% ipython --no-banner

In [1]: import numpy as np

In [2]: np.set_printoptions(precision=2, suppress=True, linewidth=100, floatmode="fixed")

In [3]: E = np.loadtxt("sample1.csv", delimiter=",")

In [4]: E
Out[4]: 
array([[ 1.00,  0.00,  0.00,  0.00,  0.00,  0.00,  0.00,  0.00,  0.00,  0.00,  0.00],
       [ 7.00,  1.00,  0.00,  0.00,  0.00,  0.00,  0.00,  0.00,  0.00,  0.00,  0.00],
       [ 5.00, -6.00,  1.00,  0.00,  0.00,  0.00,  0.00,  0.00,  0.00,  0.00,  0.00],
       [-9.00,  7.00, -1.00,  1.00,  0.00,  0.00,  0.00,  0.00,  0.00,  0.00,  0.00],
       [-9.00,  9.00, -5.00,  3.00,  1.00,  0.00,  0.00,  0.00,  0.00,  0.00,  0.00],
       [-4.00, -9.00,  5.00,  5.00,  9.00,  1.00,  0.00,  0.00,  0.00,  0.00,  0.00],
       [-4.00,  9.00, -3.00,  4.00,  2.00,  5.00,  1.00,  0.00,  0.00,  0.00,  0.00],
       [ 2.00,  0.00,  0.00, -5.00, -9.00, -9.00,  6.00,  1.00,  0.00,  0.00,  0.00],
       [-4.00,  8.00, -8.00, -9.00, -6.00, -6.00,  8.00, -1.00,  1.00,  0.00,  0.00],
       [-4.00,  8.00, -1.00, -1.00, -4.00,  9.00, -2.00,  0.00,  6.00,  1.00,  0.00],
       [ 0.00,  7.00,  8.00,  2.00,  8.00, -2.00, -6.00, -1.00,  8.00,  7.00,  1.00]])

In [5]: blk = np.stack([E, 2 * E, E[::-1]])

In [6]: np.linalg.matrix_rank(blk)
Out[6]: array([11, 11, 11])

In [7]: blk.shape
Out[7]: (3, 11, 11)

In [8]: blk.sum(axis=0)
Out[8]: 
array([[  3.00,   7.00,   8.00,   2.00,   8.00,  -2.00,  -6.00,  -1.00,   8.00,   7.00,   1.00],
       [ 17.00,  11.00,  -1.00,  -1.00,  -4.00,   9.00,  -2.00,   0.00,   6.00,   1.00,   0.00],
       [ 11.00, -10.00,  -5.00,  -9.00,  -6.00,  -6.00,   8.00,  -1.00,   1.00,   0.00,   0.00],
       [-25.00,  21.00,  -3.00,  -2.00,  -9.00,  -9.00,   6.00,   1.00,   0.00,   0.00,   0.00],
       [-31.00,  36.00, -18.00,  13.00,   5.00,   5.00,   1.00,   0.00,   0.00,   0.00,   0.00],
       [-16.00, -36.00,  20.00,  20.00,  36.00,   4.00,   0.00,   0.00,   0.00,   0.00,   0.00],
       [-21.00,  36.00, -14.00,  15.00,   7.00,  15.00,   3.00,   0.00,   0.00,   0.00,   0.00],
       [ -3.00,   7.00,  -1.00, -14.00, -27.00, -27.00,  18.00,   3.00,   0.00,   0.00,   0.00],
       [ -7.00,  18.00, -23.00, -27.00, -18.00, -18.00,  24.00,  -3.00,   3.00,   0.00,   0.00],
       [ -5.00,  25.00,  -3.00,  -3.00, -12.00,  27.00,  -6.00,   0.00,  18.00,   3.00,   0.00],
       [  1.00,  21.00,  24.00,   6.00,  24.00,  -6.00, -18.00,  -3.00,  24.00,  21.00,   3.00]])
